$ python -q
>>> import numpy as np
>>> np.set_printoptions(precision=3, suppress=True, linewidth=140)
>>> rnd = lambda a: np.round(a, 3) + 0
>>> mat = np.load("m.npy")
>>> print(mat)
[[  8.739  -2.774  -2.682  -3.408  -0.385  18.11 ]
 [-10.023   5.03    6.797 -10.628  -1.652   1.567]
 [  7.753   2.135   5.564  -5.913   7.108 -10.904]
 [  0.168   8.366   3.868   5.506  -8.308   5.161]
 [  1.099   6.077  -0.652 -10.061   3.864  22.55 ]
 [ -2.739  -9.549   1.036   7.706  -6.993 -10.457]
 [ -6.743   1.497  -2.718   4.979  -8.685   4.963]
 [  2.485  11.878   0.119   7.783   2.584 -10.48 ]
 [  3.516   5.973  -9.15    5.052  -2.71    4.5  ]
 [ -2.536   2.547  -0.121   5.491  -6.003  -3.03 ]
 [ -4.587   2.215  -0.778   2.171  -0.456  -3.068]
 [ 17.49   -8.696  10.923  -8.686   2.54   18.159]
 [  3.896  -3.011   8.029  13.581  -3.657   4.255]
 [ -7.403  13.795  -8.436  11.044  -4.712  10.311]
 [  8.309   4.975   6.071  -1.523  -0.058  -8.06 ]
 [  7.055  -4.697   1.822   6.629  -4.449  20.095]
 [  9.404  -9.962  -5.107  -8.256  -6.073   5.049]
 [ -3.442   9.829   6.678 -17.711  -0.611 -11.023]
 [ -5.765  -8.418   4.634  13.802   7.538   7.313]
 [ -2.716  -2.245  -8.504  10.392  -4.578 -13.538]
 [  7.32    6.075  -0.686   1.974  -9.968 -14.44 ]
 [ -4.489 -11.762  -0.762  14.061   7.724  -5.835]
 [ 13.721  -9.161   1.747  -1.834  -9.515  -3.108]
 [  0.687  -9.043  -9.538   3.475   2.496 -13.174]
 [  2.66   -1.748 -14.567  -4.088   4.179  -2.896]
 [  3.106  -0.783   5.988   2.099   2.26   -1.104]
 [-10.124   9.88    5.241   3.642   5.964   5.521]
 [ 11.009 -10.808   0.543  -2.941   0.989 -17.554]]
>>> Ac = mat - mat.mean(axis=0)
>>> U, s, Vh = np.linalg.svd(Ac, full_matrices=False)
>>> print(rnd(s))
[58.408 47.651 43.229 31.511 28.922 22.901]
>>> print(rnd((s ** 2).sum() ** 2 / (s ** 4).sum()))
4.41
>>> print(rnd(np.abs(Vh[-1])))
[0.569 0.427 0.185 0.292 0.612 0.025]
>>> print(np.searchsorted(np.cumsum(s ** 2) / (s ** 2).sum(), 0.9) + 1)
5
>>> G = np.cov(mat, rowvar=False)
>>> print(G.shape)
(6, 6)
>>> print(rnd(np.polyfit(mat[:, 0], mat[:, 3], 1)))
[-0.368  2.212]
>>> Y = np.c_[mat[:, :4] @ np.array([[5, 0, 0, 7], [9, 5, 1, 4], [1, 3, 8, 5], [9, 7, 6, 4]]), np.array([3, 0, -1, 1, 1, 0, 3, 1, 2, 2, -3, -1, 2, -1, -3, -2, 1, 1, -2, 3, 0, -3, -3, -2, 2, 3, -1, 2])]
>>> print(rnd(Y))
[[ -14.625  -45.772  -44.678   23.035    3.   ]
 [ -93.7    -28.855   -4.362  -58.568    0.   ]
 [  10.327  -14.024   11.169   66.979   -1.   ]
 [ 129.556   91.976   72.346   76.004    1.   ]
 [ -31.013  -41.998  -59.505  -11.503    1.   ]
 [ -29.246    9.305   44.975  -21.365    0.   ]
 [  21.851   34.184    9.627  -34.887    3.   ]
 [ 189.493  114.228   59.528   96.634    1.   ]
 [ 107.655   37.779  -36.915   22.962    2.   ]
 [  59.541   50.809   34.525   13.795    2.   ]
 [  15.761   23.938    9.017  -18.455   -3.   ]
 [ -58.065  -71.513   26.572  107.517   -1.   ]
 [ 122.639  104.099  142.707  109.697    2.   ]
 [ 178.1    120.975   12.571    5.355   -1.   ]
 [  78.684   32.427   44.405  102.326   -3.   ]
 [  54.485   28.384   49.653   66.223   -2.   ]
 [-122.049 -122.923 -100.354  -32.579    1.   ]
 [ -81.47   -54.798  -43.013  -22.232    1.   ]
 [  24.265   68.426  111.466    4.351   -2.   ]
 [  51.239   36.007   -7.925  -28.944    3.   ]
 [ 108.355   42.135   12.431   80.006    0.   ]
 [  -2.516   37.331   66.508  -26.037   -3.   ]
 [ -28.603  -53.402   -6.189   60.802   -3.   ]
 [ -56.215  -49.504  -64.497  -65.153   -2.   ]
 [ -53.791  -81.057 -142.812  -77.559    2.   ]
 [  33.362   28.742   59.715   56.946    3.   ]
 [  76.319   90.617   73.66     9.425   -1.   ]
 [ -68.153  -72.998  -24.11    24.782    2.   ]]
>>> print(rnd(np.linalg.norm(np.linalg.qr(mat)[0].T @ Y, axis=0) ** 2 / ((Y ** 2).sum(axis=0) + 1e-12)))
[1.    1.    1.    1.    0.135]
>>> print(rnd(np.linalg.norm(Y - mat @ np.linalg.lstsq(mat, Y)[0], axis=0)))
[0.    0.    0.    0.    9.889]
>>> print(rnd(np.linalg.lstsq(mat, Y[:, 0])[0]))
[5. 9. 1. 9. 0. 0.]
>>> print(np.linalg.matrix_rank(np.c_[mat, Y]))
7
